$ python3 -q
>>> import numpy as np
>>> from numpy import linalg as LA
>>> np.set_printoptions(suppress=True, linewidth=160)
>>> F = np.array([[-2.9, -0.43, 1.39, 2.27],
...     [-0.43, -0.14, 1.44, -1.01],
...     [1.39, 1.44, 0.28, 2.47],
...     [2.27, -1.01, 2.47, 0.76]])
>>> F
array([[-2.9 , -0.43,  1.39,  2.27],
       [-0.43, -0.14,  1.44, -1.01],
       [ 1.39,  1.44,  0.28,  2.47],
       [ 2.27, -1.01,  2.47,  0.76]])
>>> ev, V = LA.eigh(F)
>>> ev.round(2)
array([-4., -3.,  1.,  4.])
>>> np.round(np.abs(V[:, -1]), 2) + 0
array([0.36, 0.  , 0.61, 0.71])
>>> np.unique(ev.round(6) + 0, return_counts=True)[1]
array([1, 1, 1, 1])
>>> ev.sum(), np.round(np.trace(F), 2)
(np.float64(-2.0), np.float64(-2.0))
>>> np.round(LA.svd(F, compute_uv=False), 2)
array([4., 4., 3., 1.])
>>> np.round(V @ np.diag(ev) @ V.T, 2)
array([[-2.9 , -0.43,  1.39,  2.27],
       [-0.43, -0.14,  1.44, -1.01],
       [ 1.39,  1.44,  0.28,  2.47],
       [ 2.27, -1.01,  2.47,  0.76]])
>>> np.round(LA.eigvalsh(F @ F), 2)
array([ 1.01,  9.01, 15.99, 16.01])
>>> (ev > 1e-8).sum(), (ev < -1e-8).sum()
(np.int64(2), np.int64(2))
>>> np.round(V.T @ V, 2) + 0
array([[1., 0., 0., 0.],
       [0., 1., 0., 0.],
       [0., 0., 1., 0.],
       [0., 0., 0., 1.]])
>>> np.abs(V[:, -1]).round(6).argmax()
np.int64(3)
>>> ev, V = LA.eigh(F)
>>> x = np.array([1, 1, 3, 1])
>>> (np.sign(V[:, -1].round(6)) == np.sign(V[0, -1].round(6))).astype(int)
array([1, 1, 1, 1])
>>> np.round(LA.eigvalsh(F[1:, 1:]), 2)
array([-3.02,  0.9 ,  3.02])
>>> np.round(V * np.abs(ev) @ V.T, 2)
array([[ 3.94,  0.23,  0.24, -0.17],
       [ 0.23,  1.57, -0.72,  0.5 ],
       [ 0.24, -0.72,  3.02,  0.72],
       [-0.17,  0.5 ,  0.72,  3.47]])
>>> np.abs(F).sum(axis=1).max(), np.round(np.abs(ev).max(), 2)
(np.float64(6.99), np.float64(4.0))
>>> x @ F @ x
np.float64(33.7)
>>> np.round(V * np.maximum(ev, 0) @ V.T, 2)
array([[ 0.52, -0.1 ,  0.81,  1.05],
       [-0.1 ,  0.72,  0.36, -0.26],
       [ 0.81,  0.36,  1.65,  1.59],
       [ 1.05, -0.26,  1.59,  2.12]])
>>> q, r_ = LA.qr(F)
>>> q.shape, r_.shape
((4, 4), (4, 4))
>>> np.allclose(r_.T @ r_, F.T @ F)
True
>>> np.round(q.T @ q, 2) + 0
array([[1., 0., 0., 0.],
       [0., 1., 0., 0.],
       [0., 0., 1., 0.],
       [0., 0., 0., 1.]])
>>> other = F / np.sqrt((F ** 2).mean(axis=1, keepdims=True))
>>> np.round(LA.norm(other, axis=1), 2)
array([2., 2., 2., 2.])
>>> other[0].round(2)
array([-1.46, -0.22,  0.7 ,  1.15])
>>> other = np.array([[3, 0], [3, 7]])
>>> basis = np.kron(other, F)
>>> np.round(LA.norm(basis, 2), 2), round(LA.norm(other, 2) * LA.norm(F, 2), 2)
(np.float64(30.89), np.float64(30.89))
>>> basis.shape
(8, 8)
>>> LA.matrix_rank(basis)
np.int64(8)
>>> K = np.load("arr.npy")
>>> K
array([[ 0.86, -1.67, -4.3 ,  1.47],
       [ 0.86, -7.77, -3.47,  2.31],
       [ 0.2 ,  3.34,  4.09, -2.73],
       [ 0.89, -2.46, -2.37,  3.54],
       [-0.33,  1.2 ,  0.87, -0.75],
       [ 0.96,  2.4 , -4.33,  0.1 ],
       [-1.78, -0.98,  0.72, -5.3 ],
       [-5.13, -1.27, -5.36,  4.75],
       [ 1.16, -5.08, -1.49,  0.52],
       [-2.75,  0.87,  0.89,  0.2 ],
       [-3.07,  2.13,  1.36,  5.11],
       [-6.37,  0.  , -2.82,  2.61],
       [ 1.56,  3.88,  1.55,  4.35],
       [-0.98,  1.53, -0.41, -5.23],
       [ 3.31, -3.06, -1.73, -1.3 ],
       [-0.94, -4.61, -4.89,  0.88],
       [ 3.28, -3.7 , -6.65, -3.42],
       [ 1.99, -4.45, -0.84,  0.87],
       [-3.29, -4.69,  0.34,  7.65],
       [ 1.92, -0.78,  1.52, -3.57],
       [ 4.96, -0.18, -0.26, -4.05],
       [-2.63,  0.01, -1.73,  2.91],
       [ 0.45,  1.06, -3.08, -4.89],
       [ 5.1 ,  6.3 ,  6.35, -3.62]])
>>> Ac = K - K.mean(axis=0)
>>> V = LA.svd(Ac)[2][:2]
>>> other = Ac - Ac @ V.T @ V
>>> np.round(np.diag(V.T @ V), 2)
array([0.33, 0.57, 0.42, 0.68])
>>> LA.norm(other, axis=1).round(6).argmax()
np.int64(6)
>>> np.round(other.std(axis=0), 2)
array([1.77, 1.27, 1.55, 1.23])
>>> np.round((Ac @ V.T).std(axis=0), 2)
array([4.43, 3.48])
>>> round(float(LA.norm(other) / LA.norm(Ac)), 2)
0.46
>>> np.round(np.cov(Ac @ V.T, rowvar=False), 2) + 0
array([[20.45,  0.  ],
       [ 0.  , 12.65]])
>>> other = K / np.sqrt((K ** 2).mean(axis=1, keepdims=True))
>>> LA.matrix_rank(K - K.mean(axis=1, keepdims=True))
np.int64(3)
>>> np.round(LA.norm(other, axis=1), 2)
array([2., 2., 2., 2., 2., 2., 2., 2., 2., 2., 2., 2., 2., 2., 2., 2., 2., 2., 2., 2., 2., 2., 2., 2.])
>>> other[19].round(2)
array([ 0.87, -0.35,  0.69, -1.62])
>>> LA.matrix_rank(other) == LA.matrix_rank(K)
np.True_
>>> m1 = np.load("data.npy")
>>> m1
array([[ 2.36, -1.18,  3.52,  0.66, -0.72],
       [-0.06,  0.85, -1.53, -1.35, -1.26],
       [-0.87, -1.3 , -1.67,  0.38,  0.77]])
>>> x = np.array([3, 2, -2, -3, -1])
>>> h = np.maximum(m1 @ x, 0)
>>> np.round(m1.T @ h, 2)
array([ -0.59,   8.41, -15.13, -13.35, -12.46])
>>> X = np.load("w.npy")
>>> X
array([[1.  , 0.7 , 0.49],
       [0.7 , 1.  , 0.7 ],
       [0.49, 0.7 , 1.  ]])
>>> Lm = LA.cholesky(X)
>>> np.round(np.prod(np.diag(Lm)) ** 2, 2), round(float(LA.det(X)), 2)
(np.float64(0.26), 0.26)
>>> Lm.round(2)
array([[1.  , 0.  , 0.  ],
       [0.7 , 0.71, 0.  ],
       [0.49, 0.5 , 0.71]])
>>> other = X / LA.norm(X, axis=1, keepdims=True)
>>> cov = other @ other.T
>>> (np.abs(cov) > 0.9).astype(int)
array([[1, 1, 0],
       [1, 1, 1],
       [0, 1, 1]])
>>> cov[0].round(2)
array([1.  , 0.94, 0.85])
>>> np.round(LA.norm(other, axis=1), 2)
array([1., 1., 1.])
>>> cov.round(2)
array([[1.  , 0.94, 0.85],
       [0.94, 1.  , 0.94],
       [0.85, 0.94, 1.  ]])
>>> np.argwhere(np.triu(np.abs(cov) > 0.95, 1))
array([], shape=(0, 2), dtype=int64)
>>> np.round(np.degrees(np.arccos(np.clip(cov[0, 2], -1, 1))), 2)
np.float64(31.83)
>>> feats = np.load("mat.npy")
>>> feats
array([[-1.64,  0.6 , -0.81,  0.12,  0.25],
       [ 0.6 , -0.97, -1.09,  1.95, -0.99],
       [-0.81, -1.09,  0.59,  2.67, -2.57],
       [ 0.12,  1.95,  2.67, -0.49,  1.73],
       [ 0.25, -0.99, -2.57,  1.73, -5.5 ]])
>>> P = np.triu(np.array([[0, 1, 0, 3, 2],
...     [1, 2, 0, 1, 3],
...     [1, 3, 2, 2, 0],
...     [3, 2, 0, 3, 1],
...     [0, 3, 1, 0, 1]]), 1) + np.eye(5)
>>> other = P @ feats @ LA.inv(P)
>>> np.round(np.poly(other), 2)
array([  1.  ,   8.01,  -8.94, -76.01, -20.17,  95.98])
>>> round(LA.det(other), 2)
np.float64(-95.98)
>>> LA.matrix_rank(other)
np.int64(5)
>>> A = np.load("m.npy")
>>> A
array([[0.33, 0.5 , 0.17],
       [0.  , 0.57, 0.43],
       [0.4 , 0.  , 0.6 ]])
>>> ev, V = LA.eigvalsh(X)
Traceback (most recent call last):
  File "<python-input-79>", line 1, in <module>
    ev, V = LA.eigvalsh(X)
    ^^^^^
ValueError: too many values to unpack (expected 2)
>>> ev, V = LA.eigh(X)
>>> np.round(LA.svd(X, compute_uv=False), 2)
array([2.26, 0.51, 0.23])
>>> np.abs(V[:, -1]).round(6).argmax()
np.int64(1)
>>> np.round(V.T @ V, 2) + 0
array([[1., 0., 0.],
       [0., 1., 0.],
       [0., 0., 1.]])
>>> np.round(np.abs(V[:, -1]), 2)
array([0.56, 0.62, 0.56])
>>> (ev > 1e-8).sum(), (ev < -1e-8).sum()
(np.int64(3), np.int64(0))
>>> ev.sum(), np.trace(X)
(np.float64(3.0), np.float64(3.0))
>>> q, V = LA.qr(A[:, :1])[0], LA.qr(A[:, 1:])[0]
>>> sig = LA.svd(q.T @ V, compute_uv=False)
>>> sig.round(2)
array([0.75])
>>> np.round(np.degrees(np.arccos(sig.clip(0, 1))), 2)
array([41.06])
>>> (sig > 0.9).sum()
np.int64(0)
>>> round(LA.norm(q @ q.T - V @ V.T, 2), 2)
np.float64(1.0)
>>> E = 3 * np.eye(5) + np.eye(5, k=1)
>>> E
array([[3., 1., 0., 0., 0.],
       [0., 3., 1., 0., 0.],
       [0., 0., 3., 1., 0.],
       [0., 0., 0., 3., 1.],
       [0., 0., 0., 0., 3.]])
>>> np.round(LA.norm(E, 2), 2)
np.float64(3.89)
>>> LA.norm(E, axis=1).argmax()
np.int64(0)
>>> np.round(LA.norm(E, axis=1), 2)
array([3.16, 3.16, 3.16, 3.16, 3.  ])
>>> round(LA.norm(E) ** 2 / LA.norm(E, 2) ** 2, 2)
np.float64(3.24)
>>> np.round(LA.norm(E, axis=0), 2)
array([3.  , 3.16, 3.16, 3.16, 3.16])
>>> x = np.array([3, 4, -1, -3, -2])
>>> target = E @ x
>>> target
array([ 13.,  11.,  -6., -11.,  -6.])
>>> np.round(LA.solve(E, 3 * target), 2)
array([ 9., 12., -3., -9., -6.])
>>> np.round(np.sort(LA.eigvals(E)), 2)
array([3., 3., 3., 3., 3.])
>>> E @ E
array([[9., 6., 1., 0., 0.],
       [0., 9., 6., 1., 0.],
       [0., 0., 9., 6., 1.],
       [0., 0., 0., 9., 6.],
       [0., 0., 0., 0., 9.]])
>>> np.prod(np.diag(E)), np.round(LA.det(E), 2)
(np.float64(243.0), np.float64(243.0))
>>> np.round(LA.svd(E, compute_uv=False), 2)
array([3.89, 3.57, 3.11, 2.59, 2.17])
>>> LA.matrix_rank(E)
np.int64(5)
>>> np.round(LA.norm(E), 2)
np.float64(7.0)
>>> np.unravel_index(np.abs(E).argmax(), E.shape)
(np.int64(0), np.int64(0))
>>> E.mean(axis=0)
array([0.6, 0.8, 0.8, 0.8, 0.8])
>>> np.count_nonzero(E)
np.int64(9)
>>> E.sum(axis=1)
array([4., 4., 4., 4., 3.])
>>> E - E[0]
array([[ 0.,  0.,  0.,  0.,  0.],
       [-3.,  2.,  1.,  0.,  0.],
       [-3., -1.,  3.,  1.,  0.],
       [-3., -1.,  0.,  3.,  1.],
       [-3., -1.,  0.,  0.,  3.]])
>>> E.shape
(5, 5)
